>>> import numpy as np
>>> np.set_printoptions(precision=2, suppress=True, linewidth=120)
>>> def rnd(a):
...     return np.round(a, 2) + 0
... 
>>> M = np.load("w.npy")
>>> M
array([[  0,  -3,  -3,  -2,   1,  -2,  -5,   5,   0,  -1],
       [ -2,   3,  -2,  -3,  -5,   1,   0,   2,  -3,  -2],
       [  3,   5,   2,  -5,  -2,   3,   3,   1,  -1,  -1],
       [ -1,   0,   5,  -5,  -2,   2,  -5,  -3,   1,  -2],
       [ -4,   2,  -4,   4,   1,  -2,  -1,  -1,  -5,   3],
       [-10,  12, -13, -17, -24,   3,  -5,  15, -15, -11]])
>>> np.linalg.matrix_rank(M, rtol=0.1)
np.int64(4)
>>> np.argsort(-np.linalg.norm(M, axis=0).round(6), kind="stable")[:3]
array([4, 3, 7])
>>> [round(float(x), 2) for x in np.linalg.svd(M, compute_uv=False)[:3]]
[44.46, 12.9, 9.83]
>>> np.linalg.cond(M) > 100
np.True_
>>> rk = np.linalg.matrix_rank(M)
>>> rk
np.int64(5)
>>> N = np.linalg.svd(M)[2][rk:].T
>>> np.linalg.matrix_rank(M.T @ M), np.linalg.matrix_rank(M @ M.T)
(np.int64(5), np.int64(5))
>>> print(N.shape)
(10, 5)
>>> [int(np.linalg.matrix_rank(M[:, :j + 1])) for j in range(10)]
[1, 2, 3, 4, 5, 5, 5, 5, 5, 5]
>>> U, sv, Vt = np.linalg.svd(M)
>>> evecs = Vt[:(sv > 1e-8).sum()]
>>> rng = np.random.default_rng(64424)
>>> x = M[0] + 4 * M[2] + rng.integers(2) * np.eye(10)[0]
>>> x
array([ 13.,  17.,   5., -22.,  -7.,  10.,   7.,   9.,  -4.,  -5.])
>>> np.allclose(evecs.T @ evecs @ x, x)
False
>>> feats = 2 * np.eye(7) + np.ones((7, 7))
>>> print(feats)
[[3. 1. 1. 1. 1. 1. 1.]
 [1. 3. 1. 1. 1. 1. 1.]
 [1. 1. 3. 1. 1. 1. 1.]
 [1. 1. 1. 3. 1. 1. 1.]
 [1. 1. 1. 1. 3. 1. 1.]
 [1. 1. 1. 1. 1. 3. 1.]
 [1. 1. 1. 1. 1. 1. 3.]]
>>> w, evecs = np.linalg.eigh(feats)
>>> x = np.array([-3, -1, 0, -1, -3, -3, -3])
>>> rnd(evecs * np.sqrt(w) @ evecs.T)
array([[1.64, 0.23, 0.23, 0.23, 0.23, 0.23, 0.23],
       [0.23, 1.64, 0.23, 0.23, 0.23, 0.23, 0.23],
       [0.23, 0.23, 1.64, 0.23, 0.23, 0.23, 0.23],
       [0.23, 0.23, 0.23, 1.64, 0.23, 0.23, 0.23],
       [0.23, 0.23, 0.23, 0.23, 1.64, 0.23, 0.23],
       [0.23, 0.23, 0.23, 0.23, 0.23, 1.64, 0.23],
       [0.23, 0.23, 0.23, 0.23, 0.23, 0.23, 1.64]])
>>> x @ feats @ x
np.float64(272.0)
>>> print(rnd(evecs * np.maximum(w, 0) @ evecs.T))
[[3. 1. 1. 1. 1. 1. 1.]
 [1. 3. 1. 1. 1. 1. 1.]
 [1. 1. 3. 1. 1. 1. 1.]
 [1. 1. 1. 3. 1. 1. 1.]
 [1. 1. 1. 1. 3. 1. 1.]
 [1. 1. 1. 1. 1. 3. 1.]
 [1. 1. 1. 1. 1. 1. 3.]]
>>> rnd(np.linalg.eigvalsh(feats[1:, 1:]))
array([2., 2., 2., 2., 2., 8.])
>>> Y = np.array([[5, -2], [3, -7], [-9, 4], [5, -7], [8, 6], [3, 0], [-7, 4]])
>>> np.linalg.matrix_rank(np.vstack([feats, Y.T]))
np.int64(7)
>>> Y @ feats
Traceback (most recent call last):
  File "<python-input-31>", line 1, in <module>
    Y @ feats
    ~~^~~~~~~
ValueError: matmul: Input operand 1 has a mismatch in its core dimension 0, with gufunc signature (n?,k),(k,m?)->(n?,m?) (size 7 is different from 2)
>>> np.einsum("ij,ij->i", feats, feats)
array([15., 15., 15., 15., 15., 15., 15.])
>>> np.einsum("ij->j", feats)
array([9., 9., 9., 9., 9., 9., 9.])
>>> arr = np.loadtxt("arr.csv", delimiter=",")
>>> arr
array([[ 1.,  2., -3.,  2.],
       [ 2.,  4., -6.,  4.],
       [ 4.,  4., -8.,  6.],
       [ 5.,  2., -7.,  6.]])
>>> np.einsum("ii->", arr)
np.float64(3.0)
>>> np.kron(np.eye(2, dtype=int), arr)
array([[ 1.,  2., -3.,  2.,  0.,  0., -0.,  0.],
       [ 2.,  4., -6.,  4.,  0.,  0., -0.,  0.],
       [ 4.,  4., -8.,  6.,  0.,  0., -0.,  0.],
       [ 5.,  2., -7.,  6.,  0.,  0., -0.,  0.],
       [ 0.,  0., -0.,  0.,  1.,  2., -3.,  2.],
       [ 0.,  0., -0.,  0.,  2.,  4., -6.,  4.],
       [ 0.,  0., -0.,  0.,  4.,  4., -8.,  6.],
       [ 0.,  0., -0.,  0.,  5.,  2., -7.,  6.]])
>>> rnd(np.linalg.det(2 * arr)), rnd(np.linalg.det(arr))
(np.float64(0.0), np.float64(0.0))
>>> rnd(np.linalg.matrix_power(arr, 3))
array([[  7.,   2.,  -9.,   8.],
       [ 14.,   4., -18.,  16.],
       [ 22.,   4., -26.,  24.],
       [ 23.,   2., -25.,  24.]])
>>> rnd(np.linalg.det(arr))
np.float64(0.0)
>>> (arr - arr.T) / 2
array([[ 0. ,  0. , -3.5, -1.5],
       [ 0. ,  0. , -5. ,  1. ],
       [ 3.5,  5. ,  0. ,  6.5],
       [ 1.5, -1. , -6.5,  0. ]])
>>> assert arr == arr.T
Traceback (most recent call last):
  File "<python-input-42>", line 1, in <module>
    assert arr == arr.T
           ^^^^^^^^^^^^
ValueError: The truth value of an array with more than one element is ambiguous. Use a.any() or a.all()
>>> np.linalg.matrix_rank(arr, rtol=0.1)
np.int64(2)
>>> print(rnd(np.linalg.norm(arr, 2) / np.linalg.norm(arr)))
0.99
>>> np.linalg.cond(arr) > 100
np.True_
>>> m1 = np.loadtxt("out15.csv", delimiter=",")
>>> m1
array([[-15.,  -5.,   0.,  24.,   8.,   0.],
       [-15., -15., -10.,  24.,  24.,  16.],
       [  0., -15., -15.,   0.,  24.,  24.],
       [ 24.,   8.,   0.,   9.,   3.,   0.],
       [ 24.,  24.,  16.,   9.,   9.,   6.],
       [  0.,  24.,  24.,   0.,   9.,   9.]])
>>> rnd(m1 @ np.linalg.pinv(m1) @ m1)
array([[-15.,  -5.,   0.,  24.,   8.,   0.],
       [-15., -15., -10.,  24.,  24.,  16.],
       [  0., -15., -15.,   0.,  24.,  24.],
       [ 24.,   8.,   0.,   9.,   3.,   0.],
       [ 24.,  24.,  16.,   9.,   9.,   6.],
       [  0.,  24.,  24.,   0.,   9.,   9.]])
>>> print(rnd(np.trace(np.linalg.pinv(m1) @ m1)))
4.0
>>> np.allclose(m1[:-1].T @ np.linalg.lstsq(m1[:-1].T, m1[-1])[0], m1[-1])
True
>>> np.linalg.lstsq(m1[:-1].T, m1[-1])[2]
np.int32(4)
>>> gram = m1.T @ m1
>>> print(np.linalg.matrix_rank(gram))
4
>>> gram
array([[1602., 1068.,  534., -288., -192.,  -96.],
       [1068., 1691., 1335., -192., -304., -240.],
       [ 534., 1335., 1157.,  -96., -240., -208.],
       [-288., -192.,  -96., 1314.,  876.,  438.],
       [-192., -304., -240.,  876., 1387., 1095.],
       [ -96., -240., -208.,  438., 1095.,  949.]])
>>> np.trace(gram), (m1 ** 2).sum()
(np.float64(8100.0), np.float64(8100.0))
>>> rnd(np.linalg.eigvalsh(gram)[::-1])
array([3894.97, 2485.8 , 1049.46,  669.77,    0.  ,    0.  ])
>>> (m1 @ m1.T).shape
(6, 6)
>>> Y = gram[0, 0] * gram[1:] - np.outer(gram[1:, 0], gram[0])
>>> print(Y)
[[      0. 1568358. 1568358.       0. -281952. -281952.]
 [      0. 1568358. 1568358.       0. -281952. -281952.]
 [      0.       0.       0. 2022084. 1348056.  674028.]
 [      0. -281952. -281952. 1348056. 2185110. 1735758.]
 [      0. -281952. -281952.  674028. 1735758. 1511082.]]
>>> rnd(gram[:, 0] / gram[0, 0])
array([ 1.  ,  0.67,  0.33, -0.18, -0.12, -0.06])
>>> print(np.flatnonzero(~Y.round(6).any(axis=1)))
[]
>>> print(np.linalg.lstsq(Y[:-1].T, Y[-1])[2])
3
>>> np.allclose(Y[:-1].T @ np.linalg.lstsq(Y[:-1].T, Y[-1])[0], Y[-1])
True
>>> np.abs(np.diag(np.linalg.qr(Y)[1])) > 1e-9
array([False,  True, False,  True, False])
>>> Y = m1[0, 0] * m1[1:] - np.outer(m1[1:, 0], m1[0])
>>> Y
array([[   0.,  150.,  150.,    0., -240., -240.],
       [   0.,  225.,  225.,   -0., -360., -360.],
       [   0.,    0.,   -0., -711., -237.,   -0.],
       [   0., -240., -240., -711., -327.,  -90.],
       [   0., -360., -360.,   -0., -135., -135.]])
>>> np.flatnonzero(~Y.round(6).any(axis=1))
array([], dtype=int64)
>>> data = np.eye(15, dtype=int)[rng.permutation(15)] * np.array([-2, 2, 0, -2, 0, 0, 0, -2, 2, -1, 0, 0, 2, 0, -1])
>>> data
array([[-2,  0,  0,  0,  0,  0,  0,  0,  0,  0,  0,  0,  0,  0,  0],
       [ 0,  0,  0,  0,  0,  0,  0,  0,  2,  0,  0,  0,  0,  0,  0],
       [ 0,  0,  0,  0,  0,  0,  0, -2,  0,  0,  0,  0,  0,  0,  0],
       [ 0,  0,  0,  0,  0,  0,  0,  0,  0,  0,  0,  0,  0,  0, -1],
       [ 0,  0,  0,  0,  0,  0,  0,  0,  0,  0,  0,  0,  0,  0,  0],
       [ 0,  0,  0,  0,  0,  0,  0,  0,  0,  0,  0,  0,  0,  0,  0],
       [ 0,  0,  0,  0,  0,  0,  0,  0,  0,  0,  0,  0,  0,  0,  0],
       [ 0,  2,  0,  0,  0,  0,  0,  0,  0,  0,  0,  0,  0,  0,  0],
       [ 0,  0,  0,  0,  0,  0,  0,  0,  0,  0,  0,  0,  0,  0,  0],
       [ 0,  0,  0,  0,  0,  0,  0,  0,  0,  0,  0,  0,  0,  0,  0],
       [ 0,  0,  0,  0,  0,  0,  0,  0,  0,  0,  0,  0,  0,  0,  0],
       [ 0,  0,  0,  0,  0,  0,  0,  0,  0, -1,  0,  0,  0,  0,  0],
       [ 0,  0,  0,  0,  0,  0,  0,  0,  0,  0,  0,  0,  2,  0,  0],
       [ 0,  0,  0,  0,  0,  0,  0,  0,  0,  0,  0,  0,  0,  0,  0],
       [ 0,  0,  0, -2,  0,  0,  0,  0,  0,  0,  0,  0,  0,  0,  0]])
>>> f = np.array([3, -2, -3])
>>> print(np.convolve(data[6], f))
[0 0 0 0 0 0 0 0 0 0 0 0 0 0 0 0 0]
>>> print(np.cross(data[6, :3], data[7, :3]))
[0 0 0]
>>> np.polyval(f, data[6])
array([-3, -3, -3, -3, -3, -3, -3, -3, -3, -3, -3, -3, -3, -3, -3])
>>> T = np.stack([data, 3 * data, data[::-1]])
>>> np.einsum("bij,cij->bc", T, T)
array([[ 26,  78,   4],
       [ 78, 234,  12],
       [  4,  12,  26]])
>>> print(np.linalg.matrix_rank(T.reshape(3, -1)))
2
>>> rnd(np.linalg.norm(T, axis=(1, 2)))
array([ 5.1, 15.3,  5.1])
>>> T.shape
(3, 15, 15)
>>> (T @ data.T).shape
(3, 15, 15)
>>> U, sv, Vt = np.linalg.svd(data)
>>> evecs = Vt[:(sv > 1e-8).sum()]
>>> x = data[6] + -3 * data[4] + rng.integers(2) * np.eye(15)[2]
>>> x
array([0., 0., 1., 0., 0., 0., 0., 0., 0., 0., 0., 0., 0., 0., 0.])
>>> rnd(np.linalg.norm(x - evecs.T @ evecs @ x))
np.float64(1.0)
>>> np.diag(evecs.T @ evecs)
array([1., 1., 0., 1., 0., 0., 0., 1., 1., 1., 0., 0., 1., 0., 1.])
>>> J = np.loadtxt("sample10.csv", delimiter=",")
>>> print(rnd(J))
[[ -0.35   6.45   6.37  11.42   2.87   3.98   8.47]
 [ -3.6   -2.93  -9.7   -1.22  -5.23  -5.39 -12.41]
 [ -2.93 -14.92 -18.46  -2.97 -11.74  -6.46  -7.65]
 [  1.45  -0.01   3.07   4.49  -7.05  -0.12   6.62]
 [  0.9    4.82   7.26  10.61   0.     4.32  12.38]
 [ -2.76   0.12  -4.93   0.5   -3.85  -1.46  -3.89]
 [  0.26  -0.97   0.04   6.58  -4.43  -2.06   0.43]
 [ -1.38   2.61  -0.05   2.86  -3.21  -0.25  -0.06]
 [ -0.62  -6.61  -6.99  -1.45 -10.78  -3.32  -0.55]
 [ -3.3  -15.27 -19.62  -0.67  -9.98  -9.   -13.91]
 [ -2.65 -16.   -19.08  -5.82 -14.47  -6.45  -6.34]
 [ -1.28  14.89  11.52   4.68   2.93   7.9   11.85]
 [ -0.54   3.55   2.84   9.88   0.7   -0.32   0.3 ]
 [ -3.94  -3.45 -10.88  -9.19 -10.1   -2.06  -4.85]
 [ -0.07   1.5    2.01   9.93  -0.66  -0.42   1.91]
 [  1.3    4.52   5.97   5.17  -5.03  -3.34  -2.83]
 [  0.18  -1.05  -1.51  -6.57 -13.4   -2.98  -0.47]
 [ -4.07 -12.43 -18.45  -4.6  -10.25  -5.29  -8.3 ]
 [  0.61   4.52   7.27  17.4    4.99   5.15  13.16]
 [  3.     8.23  14.49  18.86   3.84   4.26  13.83]
 [ -0.89  -4.49  -6.74  -3.51 -11.44  -8.06 -12.14]
 [ -0.57   4.98   2.32  -4.02  -8.39  -2.39  -3.66]
 [  2.41  -2.43   2.23   7.18  -7.88  -5.28  -1.87]
 [ -3.57   3.18  -2.9    6.34   2.62   1.5   -0.97]
 [ -1.17  -3.6   -4.33   7.38  -2.69  -0.8    1.65]
 [  2.05   2.36   6.32  11.24  -2.65  -2.27   1.38]
 [ -0.76   0.95  -0.08   7.61  -1.58  -1.74  -1.77]
 [ -1.42   2.63  -0.25   5.19  -1.73  -2.34  -4.89]
 [  2.45   8.31  13.48  18.03   4.06   4.05  12.41]
 [ -1.72  -1.74  -4.79  -1.42  -7.33  -1.81  -1.64]
 [  1.1    0.75   4.02   9.89  -2.36   2.71  11.25]
 [  0.58   3.97   6.37  17.26   4.55   2.83   8.35]
 [ -0.96   9.49   8.4   15.2    7.58   6.07  10.06]
 [  1.17   0.3    1.42  -2.35 -11.6   -4.86  -3.7 ]
 [ -4.11  -4.02 -10.97   1.37  -2.99  -3.74  -9.51]
 [  0.59  -6.92  -3.31  12.84  -2.63  -0.49   6.69]
 [  1.07   7.58  11.55  22.89   9.44   8.24  18.78]
 [  4.8    6.33  14.19   7.86  -7.4   -1.77   6.04]
 [ -0.36   4.06   4.57  10.48   1.52   5.38  12.67]
 [ -0.83   4.65   4.3   13.6    4.44   4.28   8.85]
 [ -0.3    7.86   7.71  13.21   4.51   3.79   7.31]
 [ -6.1  -13.78 -23.98  -7.96 -10.37  -8.3  -17.68]
 [ -1.36  -6.58  -7.82   2.42  -7.02  -2.62  -0.79]
 [ -4.51  -0.22  -7.99  -1.12  -2.33   1.47  -0.53]
 [  0.45  14.9   14.91  13.18   6.04   5.05   8.14]]
>>> np.argsort(-np.linalg.norm(J, axis=0).round(6), kind="stable")[:3]
array([3, 2, 6])
>>> np.linalg.matrix_rank(J, rtol=0.1)
np.int64(5)
>>> cent = J[[12, 29]].astype(float)
>>> for _ in range(6):
...     labels = np.linalg.norm(J[:, None] - cent, axis=-1).argmin(axis=1)
...     cent = np.array([J[labels == j].mean(axis=0) for j in range(2)])
... 
>>> labels
array([0, 1, 1, 0, 0, 1, 0, 0, 1, 1, 1, 0, 0, 1, 0, 0, 1, 1, 0, 0, 1, 1, 1, 0, 1, 0, 0, 0, 0, 1, 0, 0, 0, 1, 1, 0, 0,
       0, 0, 0, 0, 1, 1, 1, 0])
>>> rnd(cent[1] - cent[0])
array([ -2.47, -10.1 , -14.73, -12.82,  -9.34,  -6.24, -12.25])
>>> U, sv, Vt = np.linalg.svd(J)
>>> rnd(sv)
array([113.38,  48.02,  32.62,  25.46,  18.26,   0.  ,   0.  ])
>>> np.argmax(sv[:-1] / (sv[1:] + 1e-6)) + 1
np.int64(5)
>>> Y = U[:, :5] @ np.diag(sv[:5]) @ Vt[:5]
>>> print(rnd(np.linalg.norm(J - Y, 2)), rnd(sv[5]))
0.0 0.0
>>> print(rnd(np.abs(J - Y).max()))
0.0
>>> Xc = J - J.mean(axis=0)
>>> evecs = np.linalg.svd(Xc)[2][:5]
>>> Y = Xc - Xc @ evecs.T @ evecs
>>> rnd((Xc @ evecs.T).std(axis=0))
array([16.8 ,  5.27,  3.96,  3.53,  0.  ])
>>> rnd(np.cov(Xc @ evecs.T, rowvar=False))
array([[288.61,   0.  ,   0.  ,   0.  ,   0.  ],
       [  0.  ,  28.35,   0.  ,   0.  ,   0.  ],
       [  0.  ,   0.  ,  16.03,   0.  ,   0.  ],
       [  0.  ,   0.  ,   0.  ,  12.73,   0.  ],
       [  0.  ,   0.  ,   0.  ,   0.  ,   0.  ]])
>>> print(rnd(np.linalg.norm(Y) / np.linalg.norm(Xc)))
0.0
>>> rnd(np.diag(evecs.T @ evecs))
array([0.41, 0.83, 0.91, 0.88, 0.73, 0.39, 0.86])
